In [1]: import numpy as np

In [2]: from numpy import linalg as LA

In [3]: np.set_printoptions(precision=1, suppress=True, linewidth=160)

In [4]: J = np.loadtxt("block13.csv", delimiter=",")

In [5]: print(J)
[[20.6 19.3 18.8]
 [20.2 21.3 20.1]
 [21.3 19.4 18.8]
 [19.1 19.4 21.1]
 [21.1 19.6 21.1]
 [21.7 19.5 20.8]
 [19.7 20.5 19.8]
 [20.8 19.5 18.6]
 [19.8 19.5 20.5]
 [19.6 20.7 18.9]
 [19.7 19.7 19.8]
 [19.6 20.6 21.3]
 [19.6 20.3 20.2]
 [20.3 21.1 20.3]
 [19.6 18.  17.9]
 [20.4 21.7 18.8]
 [20.9 20.3 18.3]
 [19.2 20.8 20.8]
 [19.8 21.9 20.7]
 [21.1 21.2 19.6]
 [20.2 20.2 21. ]
 [19.5 20.2 20.5]
 [19.3 20.5 19.9]
 [19.6 20.  18.8]
 [21.7 21.1 18.4]
 [22.6 20.1 19.7]
 [21.1 21.4 21.5]
 [21.6 20.8 18.7]
 [20.1 20.8 19.1]
 [19.7 19.3 21.8]]

In [6]: def softmax(z):
   ...:     e = np.exp(z - z.max(axis=-1, keepdims=True))
   ...:     return e / e.sum(axis=-1, keepdims=True)
   ...: 

In [7]: print(softmax(J[9]))
[0.2 0.7 0.1]

In [8]: print(softmax(J).sum(axis=1))
[1. 1. 1. 1. 1. 1. 1. 1. 1. 1. 1. 1. 1. 1. 1. 1. 1. 1. 1. 1. 1. 1. 1. 1. 1. 1. 1. 1. 1. 1.]

In [9]: print(softmax(J[9] + -2))
[0.2 0.7 0.1]

In [10]: scores = J @ J.T / np.sqrt(3)

In [11]: print(softmax(scores)[9] @ J)
[21.1 21.4 21.5]

In [12]: print(softmax(scores).round(6).argmax(axis=1))
[26 26 26 26 26 26 26 26 26 26 26 26 26 26 26 26 26 26 26 26 26 26 26 26 26 26 26 26 26 26]

In [13]: W2 = J[[20, 19]].astype(float)

In [14]: for _ in range(5):
    ...:     lab = LA.norm(J[:, None] - W2, axis=-1).argmin(axis=1)
    ...:     W2 = np.array([J[lab == j].mean(axis=0) for j in range(2)])
    ...: 

In [15]: print(lab)
[1 0 1 0 0 0 0 1 0 1 0 0 0 0 1 1 1 0 0 1 0 0 0 1 1 1 0 1 1 0]

In [16]: print(np.abs(W2[1] - W2[0]).argmax())
2

In [17]: print(W2)
[[20.  20.3 20.7]
 [20.8 20.2 18.8]]

In [18]: print(np.bincount(lab))
[17 13]

In [19]: print(round(float(LA.norm(W2, 2) / LA.norm(W2)), 1))
1.0

In [20]: print([round(float(x), 1) for x in LA.svd(W2, compute_uv=False)[:3]])
[49.3, 1.4]

In [21]: print(LA.matrix_rank(W2, rtol=0.1))
1

In [22]: dist = LA.norm(J[:, None] - J[None], axis=-1)

In [23]: print(dist[14].round(6).argsort(kind="stable")[:4])
[14  0  7 23]

In [24]: X = np.loadtxt("x.csv", delimiter=",")

In [25]: print(X)
[[  1.  -1.   1.  -1.]
 [  1.   0.   0.   0.]
 [  1.   1.   1.   1.]
 [  1.   2.   4.   8.]
 [  1.   3.   9.  27.]
 [  1.   4.  16.  64.]
 [  1.   5.  25. 125.]
 [  1.   6.  36. 216.]]

In [26]: print(round(LA.norm(X, 2) / LA.norm(X), 1))
1.0

In [27]: print(np.abs(LA.svd(X)[2][-1]))
[0.7 0.6 0.4 0.1]

In [28]: print([round(float(x), 1) for x in LA.svd(X, compute_uv=False)[:3]])
[263.6, 8.5, 1.7]

In [29]: print(np.argsort(-LA.norm(X, axis=0).round(6), kind="stable")[:3])
[3 2 1]

In [30]: print(LA.cond(X) > 100)
True

In [31]: Y = np.c_[X[:, :3] @ np.array([[2, -1, -1], [-3, 6, -4], [-4, -9, 4]]), np.array([4, 4, 3, -1, -4, 0, -3, -2])]

In [32]: print(Y)
[[   1.  -16.    7.    4.]
 [   2.   -1.   -1.    4.]
 [  -5.   -4.   -1.    3.]
 [ -20.  -25.    7.   -1.]
 [ -43.  -64.   23.   -4.]
 [ -74. -121.   47.    0.]
 [-113. -196.   79.   -3.]
 [-160. -289.  119.   -2.]]

In [33]: print(LA.matrix_rank(Y))
4

In [34]: x0 = np.array([0, -2, -6, -6])

In [35]: target = X @ x0

In [36]: LA.solve(X, target)
LinAlgError: Last 2 dimensions of the array must be square


In [37]: print(np.round(LA.solve(X.T @ X, X.T @ target), 1) + 0)
[ 0. -2. -6. -6.]

In [38]: rng = np.random.default_rng(62)

In [39]: target = target + 0.1 * rng.normal(size=8)

In [40]: print(target)
[    1.9    -0.1   -14.    -76.   -222.1  -488.   -910.  -1524.2]

In [41]: b, *_ = LA.lstsq(X, target)

In [42]: print(np.round(X.T @ (target - X @ b), 1) + 0)
[0. 0. 0. 0.]

In [43]: print(b)
[-0.1 -2.  -6.  -6. ]

In [44]: print(round(float(LA.norm(target - X @ b)), 1))
0.1

In [45]: X @ X
ValueError: matmul: Input operand 1 has a mismatch in its core dimension 0, with gufunc signature (n?,k),(k,m?)->(n?,m?) (size 8 is different from 4)


In [46]: gram = X.T @ X

In [47]: print((X @ X.T).shape)
(8, 8)

In [48]: print(LA.matrix_rank(gram))
4

In [49]: print(LA.eigvalsh(gram)[::-1])
[69470.1    72.7     3.1     2.2]

In [50]: print(np.diag(gram))
[    8.    92.  2276. 67172.]

In [51]: F = np.load("w.npy")

In [52]: print(F)
[[0. 0. 3. 0. 2.]
 [0. 0. 3. 1. 2.]
 [3. 3. 0. 0. 0.]
 [0. 1. 0. 0. 0.]
 [2. 2. 0. 0. 0.]]

In [53]: # rows and columns are dependent

In [54]: rank = LA.matrix_rank(F)

In [55]: print(rank)
4

In [56]: ns = LA.svd(F)[2][rank:].T

In [57]: print(np.allclose(F @ ns, 0))
True

In [58]: print(np.round(ns @ ns.T, 1) + 0)
[[ 0.   0.   0.   0.   0. ]
 [ 0.   0.   0.   0.   0. ]
 [ 0.   0.   0.3  0.  -0.5]
 [ 0.   0.   0.   0.   0. ]
 [ 0.   0.  -0.5  0.   0.7]]

In [59]: print([int(LA.matrix_rank(F[:, :j + 1])) for j in range(5)])
[1, 2, 3, 4, 4]

In [60]: print([int(LA.matrix_rank(np.delete(F, i, axis=0))) for i in range(5)])
[3, 3, 4, 3, 4]

In [61]: print([int(LA.matrix_rank(F[:i])) for i in range(1, len(F) + 1)])
[1, 2, 3, 4, 4]

In [62]: data = np.load("case7.npy")

In [63]: print(data)
[[1 0 0]
 [0 0 1]
 [0 1 0]]

In [64]: Y = data + rng.integers(-2, 3, (3, 1)) @ rng.integers(-2, 3, (1, 3))

In [65]: print(Y)
[[ 3  1  1]
 [-4 -2 -1]
 [ 0  1  0]]

In [66]: print(Y - data)
[[ 2  1  1]
 [-4 -2 -2]
 [ 0  0  0]]

In [67]: print(LA.matrix_rank(Y - data, tol=1e-8))
1

In [68]: print(np.round(LA.svd(Y - data, compute_uv=False), 1) + 0)
[5.5 0.  0. ]

In [69]: print(np.abs(Y - data).sum(axis=1))
[4 8 0]

In [70]: K = np.loadtxt("mat.csv", delimiter=",")

In [71]: print(K.round(1) + 0)
[[ 0.6 -0.3 -0.2 -0.1  0.1  0.3  0.1]
 [-0.3  0.8 -0.1 -0.1  0.1  0.2  0.1]
 [-0.2 -0.1  0.4  0.3  0.   0.1 -0.3]
 [-0.1 -0.1  0.3  0.7  0.1  0.1  0.3]
 [ 0.1  0.1  0.   0.1  1.  -0.1 -0.1]
 [ 0.3  0.2  0.1  0.1 -0.1  0.7 -0.1]
 [ 0.1  0.1 -0.3  0.3 -0.1 -0.1  0.7]]

In [72]: x0 = np.array([2, -2, 2, -1, -2, 0, 1])

In [73]: print(np.round(K @ K @ x0, 1) + 0)
[ 1.5 -2.3  0.  -0.1 -2.1  0.3  0. ]

In [74]: print(LA.eigvalsh(2 * K - np.eye(7)))
[-1. -1.  1.  1.  1.  1.  1.]

In [75]: ang = rng.uniform(0, 2 * np.pi, 14)

In [76]: q, _ = LA.qr(np.array([[-0.4, 0.0],
    ...:     [0.0, 1.2],
    ...:     [-0.6, 0.5],
    ...:     [-0.3, 0.4],
    ...:     [0.3, -0.2],
    ...:     [0.7, -1.0]]))

In [77]: W0 = 20 * np.c_[np.cos(ang), np.sin(ang)] @ q.T

In [78]: print(W0)
[[  8.3 -17.1   5.3   0.5  -3.3  -0.2]
 [ -1.3 -12.4  -7.1  -5.1   3.   12.6]
 [  9.1  -6.8  10.7   4.5  -5.7 -10.2]
 [  0.5  13.5   6.3   4.9  -2.6 -12.1]
 [  9.2  -7.5  10.6   4.4  -5.6  -9.8]
 [ -8.9  15.9  -6.7  -1.3   4.    2.2]
 [  0.1  13.9   6.    4.8  -2.4 -11.9]
 [ -9.2  14.8  -7.7  -2.    4.5   3.8]
 [  8.7 -16.4   6.1   1.   -3.7  -1.4]
 [  1.7  11.8   7.5   5.2  -3.2 -12.8]
 [ -6.3  -2.9 -10.6  -5.7   5.2  13.4]
 [ -1.7 -11.8  -7.5  -5.2   3.2  12.8]
 [  4.4   7.1   9.6   5.7  -4.5 -13.6]
 [  1.   12.8   6.9   5.   -2.9 -12.4]]

In [79]: gram = np.cov(W0, rowvar=False)

In [80]: print(np.argsort(-W0.std(axis=0).round(6), kind="stable"))
[1 5 2 0 3 4]

In [81]: mat = np.array([[1, -2, 0],
    ...:     [0, 0, -1],
    ...:     [-1, 2, 1],
    ...:     [-1, 0, -1],
    ...:     [0, -1, -2],
    ...:     [-1, 2, -1],
    ...:     [1, -1, -1],
    ...:     [2, 0, 0],
    ...:     [1, 1, -1]])

In [82]: mat[4] = mat[2]

In [83]: print(mat)
[[ 1 -2  0]
 [ 0  0 -1]
 [-1  2  1]
 [-1  0 -1]
 [-1  2  1]
 [-1  2 -1]
 [ 1 -1 -1]
 [ 2  0  0]
 [ 1  1 -1]]

In [84]: # row 4 repeats row 2

In [85]: x0 = np.array([-1, -3, 3])

In [86]: target = mat @ x0

In [87]: print(target)
[ 5 -3 -2 -2 -2 -8 -1 -2 -7]

In [88]: print(LA.lstsq(mat, target)[0])
[-1. -3.  3.]

In [89]: target = target + 0.3 * rng.normal(size=9)

In [90]: print(target)
[ 5.2 -3.1 -1.7 -1.8 -1.9 -8.2 -1.2 -2.1 -6.9]

In [91]: b, *_ = LA.lstsq(mat, target)

In [92]: print(b)
[-1.  -3.   3.1]

In [93]: print([round(float(LA.norm(LA.solve(mat.T @ mat + lam * np.eye(3), mat.T @ target))), 2) for lam in (0, 1, 10, 100)])
[4.44, 3.91, 1.97, 0.38]

In [94]: print(np.round(mat.T @ (target - mat @ b), 1) + 0)
[0. 0. 0.]

In [95]: print(softmax(mat[8]))
[0.5 0.5 0.1]

In [96]: scores = mat @ mat.T / np.sqrt(3)

In [97]: print(softmax(scores)[8] @ mat)
[ 0.4  0.7 -0.6]

In [98]: print(np.round(softmax(scores), 1) + 0)
[[0.6 0.  0.  0.  0.  0.  0.2 0.1 0. ]
 [0.1 0.1 0.  0.1 0.  0.1 0.1 0.1 0.1]
 [0.  0.  0.4 0.  0.4 0.1 0.  0.  0. ]
 [0.  0.1 0.1 0.2 0.1 0.2 0.1 0.  0.1]
 [0.  0.  0.4 0.  0.4 0.1 0.  0.  0. ]
 [0.  0.  0.2 0.1 0.2 0.5 0.  0.  0.1]
 [0.3 0.1 0.  0.1 0.  0.  0.3 0.2 0.1]
 [0.1 0.  0.  0.  0.  0.  0.1 0.5 0.1]
 [0.  0.1 0.1 0.1 0.1 0.2 0.1 0.2 0.3]]

In [99]: left, s = LA.svd(mat)
ValueError: too many values to unpack (expected 2)


In [100]: left, s, VT = LA.svd(mat, full_matrices=False)

In [101]: print(left.shape, s.shape, VT.shape)
(9, 3) (3,) (3, 3)

In [102]: print(np.round(left.T @ left, 1) + 0)
[[1. 0. 0.]
 [0. 1. 0.]
 [0. 0. 1.]]

In [103]: print((s > 1e-8).sum())
3

In [104]: print(np.cumsum(s ** 2) / np.sum(s ** 2))
[0.7 0.8 1. ]

In [105]: print(np.round(left.T @ mat @ VT.T, 1) + 0)
[[4.9 0.  0. ]
 [0.  2.6 0. ]
 [0.  0.  2.3]]

In [106]: Y = np.c_[mat[:, :1] @ np.array([[-1]]), np.array([-3, -3, -3, 1, 2, 2, 2, 2, -1])]

In [107]: print(Y)
[[-1 -3]
 [ 0 -3]
 [ 1 -3]
 [ 1  1]
 [ 1  2]
 [ 1  2]
 [-1  2]
 [-2  2]
 [-1 -1]]

In [108]: print(LA.matrix_rank(Y))
2

In [109]: print(np.round(LA.lstsq(mat, Y[:, 0])[0], 1) + 0)
[-1.  0.  0.]

In [110]: print(np.round(LA.norm(Y - mat @ LA.lstsq(mat, Y)[0], axis=0), 1) + 0)
[0.  6.5]

In [111]: print(LA.norm(LA.qr(mat)[0].T @ Y, axis=0) ** 2 / ((Y ** 2).sum(axis=0) + 1e-12))
[1.  0.1]

In [112]: Y = np.array([[1, 3], [2, 0]])

In [113]: W2 = np.array([[0, 2], [1, -2]])

In [114]: arr = np.block([[Y, np.array([[-1, -2], [5, 5]])], [np.zeros((2, 2)), W2]])

In [115]: print(arr)
[[ 1.  3. -1. -2.]
 [ 2.  0.  5.  5.]
 [ 0.  0.  0.  2.]
 [ 0.  0.  1. -2.]]

In [116]: x0 = np.array([-2, -1, 0, 0, 2, 0, 1])

In [117]: print(LA.norm(K @ x0) <= LA.norm(K, 2) * LA.norm(x0) + 1e-9)
True

In [118]: print(np.sign((K @ x0).round(6)))
[-1. -1.  1.  1.  1. -1.  1.]

In [119]: print((K * x0).sum(axis=1))
[-0.8 -0.1  0.1  0.8  1.7 -1.1  0.4]

In [120]: ang = np.radians(60)

In [121]: R = np.eye(4)

In [122]: R[0, 0] = R[1, 1] = np.cos(ang)

In [123]: R[0, 1], R[1, 0] = -np.sin(ang), np.sin(ang)

In [124]: print(R)
[[ 0.5 -0.9  0.   0. ]
 [ 0.9  0.5  0.   0. ]
 [ 0.   0.   1.   0. ]
 [ 0.   0.   0.   1. ]]

In [125]: Y = arr @ R.T

In [126]: print(np.allclose(arr @ arr.T, Y @ Y.T))
True

In [127]: print(Y)
[[-2.1  2.4 -1.  -2. ]
 [ 1.   1.7  5.   5. ]
 [ 0.   0.   0.   2. ]
 [ 0.   0.   1.  -2. ]]

In [128]: print(np.abs(Y - arr).max(axis=0))
[3.1 1.7 0.  0. ]

In [129]: left, s = LA.svd(J)
ValueError: too many values to unpack (expected 2)


In [130]: left, s, VT = LA.svd(J, full_matrices=False)

In [131]: print(np.abs(VT[0]))
[0.6 0.6 0.6]

In [132]: print(np.round(left.T @ J @ VT.T, 1) + 0)
[[191.3   0.    0. ]
 [  0.    6.    0. ]
 [  0.    0.    4.3]]

In [133]: Y = arr[0, 0] * arr[1:] - np.outer(arr[1:, 0], arr[0])

In [134]: print(Y)
[[ 0. -6.  7.  9.]
 [ 0.  0.  0.  2.]
 [ 0.  0.  1. -2.]]

In [135]: print(LA.matrix_rank(Y), LA.matrix_rank(arr))
3 4

In [136]: print(arr[:, 0] / arr[0, 0])
[1. 2. 0. 0.]

In [137]: q, R = LA.qr(arr)

In [138]: print(np.round(np.trace(q @ q.T), 1))
4.0

In [139]: print(np.round(q.T @ q, 1) + 0)
[[1. 0. 0. 0.]
 [0. 1. 0. 0.]
 [0. 0. 1. 0.]
 [0. 0. 0. 1.]]

In [140]: print(R)
[[-2.2 -1.3 -4.  -3.6]
 [ 0.  -2.7  3.1  4. ]
 [ 0.   0.  -1.   2. ]
 [ 0.   0.   0.  -2. ]]

In [141]: print(np.abs(np.diag(R)))
[2.2 2.7 1.  2. ]

In [142]: print(np.round(abs(R[0, 0]), 1), round(float(LA.norm(arr[:, 0])), 1))
2.2 2.2
